% python3 -q
>>> import numpy as np
>>> np.set_printoptions(precision=2, suppress=True, linewidth=120)
>>> rd = lambda a: np.round(a, 2) + 0
>>> arr = np.load("out10.npy")
>>> print(arr)
[[ 0  0  0  0 -3]
 [ 0  2  0  0  0]
 [ 0  0  0  0  0]
 [ 1  0  0  0  0]
 [ 0  0  0 -3  0]]
>>> # looks like rank 4
>>> U, sv, VT = np.linalg.svd(arr)
>>> vecs = VT[:(sv > 1e-8).sum()]
>>> rng = np.random.default_rng(169)
>>> x = arr[2] + 2 * arr[1] + rng.integers(2) * np.eye(5)[4]
>>> print(x)
[0. 4. 0. 0. 1.]
>>> print(np.allclose(vecs.T @ vecs @ x, x))
True
>>> print(rd(np.linalg.norm(x - vecs.T @ vecs @ x)))
0.0
>>> U, sv, VT = np.linalg.svd(arr)
>>> print(np.argmax(sv[:-1] / (sv[1:] + 1e-6)) + 1)
4
>>> B = U[:, :4] @ np.diag(sv[:4]) @ VT[:4]
>>> print(B)
[[ 0.  0.  0.  0. -3.]
 [ 0.  2.  0.  0.  0.]
 [ 0.  0.  0.  0.  0.]
 [ 1.  0.  0.  0.  0.]
 [ 0.  0.  0. -3.  0.]]
>>> print(rd(np.linalg.norm(arr - B) / np.linalg.norm(arr)))
0.0
>>> print(rd(np.linalg.pinv(B)))
[[ 0.    0.    0.    1.    0.  ]
 [ 0.    0.5   0.    0.    0.  ]
 [ 0.    0.    0.    0.    0.  ]
 [ 0.    0.    0.    0.   -0.33]
 [-0.33  0.    0.    0.    0.  ]]
>>> M = np.loadtxt("m.csv", delimiter=",")
>>> print(M)
[[-0.12  4.56 -3.79  2.56 -2.16 -3.49  0.41]
 [ 0.04 -4.59  3.8  -2.53  2.07  3.59 -0.45]
 [-1.25 -0.15 -0.56  2.48 -2.93 -3.6   0.65]
 [-0.73 -2.22  1.49 -0.29 -0.62 -0.05 -0.04]
 [ 2.92  5.04 -2.54 -2.13  3.72  3.85 -0.77]
 [-1.44 -4.77  3.18 -0.01 -0.97 -0.31  0.25]
 [ 0.    4.74 -3.86  2.49 -2.14 -3.48  0.34]
 [ 0.6   2.43 -1.59  0.27  0.43  0.06 -0.13]
 [-1.33 -4.84  3.12 -0.21 -0.86 -0.21  0.35]
 [ 0.01 -0.05  0.07 -0.08 -0.09  0.16 -0.18]
 [ 2.82  5.04 -2.58 -2.15  3.93  3.81 -0.68]
 [-1.34 -0.18 -0.56  2.32 -3.07 -3.65  0.63]
 [ 0.63  0.17  0.4  -1.18  1.42  1.86 -0.19]
 [-2.12 -2.59  0.89  2.44 -3.47 -3.74  0.71]
 [ 1.5   2.47 -1.48 -1.18  1.88  1.74 -0.5 ]
 [ 0.71  4.56 -3.51  1.49 -0.58 -1.74  0.33]
 [ 1.42  2.38 -1.38 -1.08  1.85  1.88 -0.5 ]
 [ 0.08 -2.4   1.97 -1.33  1.12  1.8  -0.32]
 [ 0.09 -4.51  3.81 -2.57  2.22  3.47 -0.38]
 [-0.81 -2.38  1.56 -0.13 -0.38 -0.11  0.14]
 [-0.76 -2.58  1.63  0.02 -0.29 -0.19 -0.02]
 [-0.59 -2.38  1.53 -0.12 -0.44 -0.18  0.19]
 [-0.02  4.62 -3.92  2.62 -2.36 -3.39  0.4 ]
 [-0.71 -2.31  1.56 -0.12 -0.27 -0.2   0.12]
 [-0.77 -0.1  -0.12  1.01 -1.37 -1.55  0.4 ]
 [ 0.54  4.71 -3.45  1.27 -0.67 -1.61  0.05]
 [ 1.37  0.24  0.64 -2.42  3.06  3.62 -0.57]
 [-0.75 -2.36  1.56 -0.02 -0.47 -0.1   0.1 ]
 [-1.47 -2.7   1.15  1.12 -1.96 -1.89  0.49]
 [-2.11 -2.49  1.05  2.29 -3.43 -3.59  0.55]
 [-0.67 -2.51  1.48 -0.08 -0.44  0.02  0.02]
 [-0.6  -0.21 -0.31  1.26 -1.33 -1.84  0.48]
 [-1.34 -4.81  3.17 -0.18 -0.84 -0.2   0.34]
 [ 0.74 -0.01  0.42 -1.31  1.51  1.68 -0.21]
 [ 1.98  4.96 -2.86 -1.1   2.24  2.05 -0.39]
 [ 1.4   0.22  0.7  -2.46  3.    3.51 -0.46]
 [ 0.08 -4.45  3.84 -2.62  2.13  3.45 -0.38]
 [-0.72 -2.33  1.71 -0.19 -0.35 -0.16  0.16]
 [ 0.05  4.64 -3.79  2.61 -2.09 -3.39  0.26]
 [-1.53 -2.49  1.16  1.02 -1.75 -1.79  0.49]]
>>> Ac = (M - M.mean(axis=0)) / M.std(axis=0)
>>> print(np.argwhere(np.abs(Ac) > 2))
[[ 4  0]
 [ 4  6]
 [10  0]
 [10  4]]
>>> print(rd(Ac.std(axis=0)))
[1. 1. 1. 1. 1. 1. 1.]
>>> beta = np.linalg.lstsq(np.delete(Ac, 4, axis=1), Ac[:, 4])[0]
>>> print(rd(beta))
[ 0.31  0.02 -0.04 -0.25  0.59  0.07]
